In [1]: import numpy as np

In [2]: np.set_printoptions(precision=3, suppress=True, linewidth=160, legacy="1.25")

In [3]: def tidy(a):
   ...:     return np.round(a, 3) + 0
   ...: 

In [4]: J = np.load("run9.npy")

In [5]: J
Out[5]: 
array([[ 1.681,  0.391, -4.753,  6.979, -0.947, -4.24 , -0.405, -0.978, -2.392],
       [-1.759, -2.575,  6.824, -0.145, -0.553, -5.137, -3.336, -0.139, -2.417],
       [ 1.832,  2.419,  6.215, -0.403, -5.778,  1.891,  3.076,  0.899,  2.184],
       [ 3.538,  1.791,  0.813, -2.346, -5.388,  5.491, -0.407,  3.953,  1.771],
       [ 3.303, -2.853, -3.403, -4.653, -6.352, -1.186, -0.486, -1.482, -1.878],
       [ 4.582,  2.323,  3.952, -0.461,  4.672,  5.918,  0.317, -0.885, -0.187],
       [ 3.783,  3.388, -1.246, -0.294,  0.947, -2.174, -4.154,  3.668, -6.021],
       [-4.547,  1.735, -0.943, -0.604,  4.328, -6.867,  1.755, -1.951,  1.512],
       [ 5.235, -4.226, -2.611,  1.984, -4.108,  1.954,  3.644,  0.164, -3.159],
       [-1.762,  1.454,  3.729,  6.595, -0.296, -1.019,  0.62 ,  1.668,  5.752],
       [-3.49 ,  1.498, -1.861, -0.391, -1.797, -3.682, -6.793,  2.256,  3.734],
       [ 0.153, -3.449, -3.542,  0.854,  0.376, -0.031, -7.243,  1.855,  4.332],
       [-5.307, -0.512,  1.777,  0.979, -1.225,  0.281, -3.851,  7.054,  1.136],
       [ 2.252, -0.415, -5.267, -3.352, -5.324, -0.446, -1.948, -4.787,  0.729],
       [ 0.108,  0.575,  3.048,  4.814, -3.449, -6.518,  3.112, -1.266, -1.238],
       [ 1.873,  5.019, -0.397,  2.443, -6.398,  1.317,  0.512,  3.332,  3.337],
       [ 0.479, -7.284, -2.527, -2.256, -2.25 , -0.166,  5.449,  0.583, -0.329],
       [-0.75 ,  0.132, -0.81 , -5.4  , -4.947,  2.723, -5.892,  1.693,  0.368],
       [ 2.013,  0.629,  3.229, -4.483, -3.816,  3.788, -2.805, -0.087, -5.314],
       [-4.896,  1.738,  1.401,  4.725, -4.9  ,  2.025, -3.942,  0.376,  2.219],
       [ 6.009,  0.428, -3.601, -0.135, -4.074, -2.805,  3.842,  2.634,  2.136],
       [-4.744, -2.209, -1.96 ,  3.321, -1.466, -3.614, -1.757,  6.252,  0.595],
       [-3.516,  0.398,  1.243, -2.359,  1.899, -4.008, -4.676, -1.876,  5.943],
       [ 3.72 ,  2.309,  3.801,  5.13 , -1.12 ,  4.185, -3.521, -0.683, -2.904],
       [-4.399,  2.375, -3.771,  1.207,  1.283,  2.262,  4.258, -4.078, -4.221],
       [ 2.251,  1.739, -6.489, -4.316,  2.92 , -2.197,  1.625,  3.736,  1.106],
       [ 0.936, -4.639, -1.955, -0.85 ,  3.867, -4.26 , -5.116,  2.006,  3.124],
       [-1.524,  3.335, -1.528,  1.663, -7.448,  1.456,  3.086,  0.431,  3.762],
       [ 1.46 , -4.847, -3.895, -5.174,  2.   , -1.006,  2.458,  3.638,  2.855],
       [ 5.996, -1.428, -0.439,  1.05 , -3.798, -6.641,  0.825,  1.215, -0.129],
       [-1.371, -0.516,  7.158, -2.229,  4.398,  3.096,  1.727, -0.755, -3.027],
       [-0.581, -5.519,  3.04 , -4.684, -1.99 ,  2.132,  2.009,  4.427,  2.426],
       [-0.068, -1.95 ,  4.843, -0.879, -0.607, -2.645,  6.898,  3.378, -2.366]])

In [6]: idx = J[:, 3] > np.median(J[:, 3])

In [7]: f = J[idx].mean(axis=0) - J[~idx].mean(axis=0)

In [8]: tidy(f)
Out[8]: array([-0.229,  1.317, -0.401,  5.211, -1.49 , -1.085, -0.354,  0.477, -0.695])

In [9]: print(idx.astype(int))
[1 1 0 0 0 0 1 0 1 1 0 1 1 0 1 1 0 0 0 1 1 1 0 1 1 0 0 1 0 1 0 0 0]
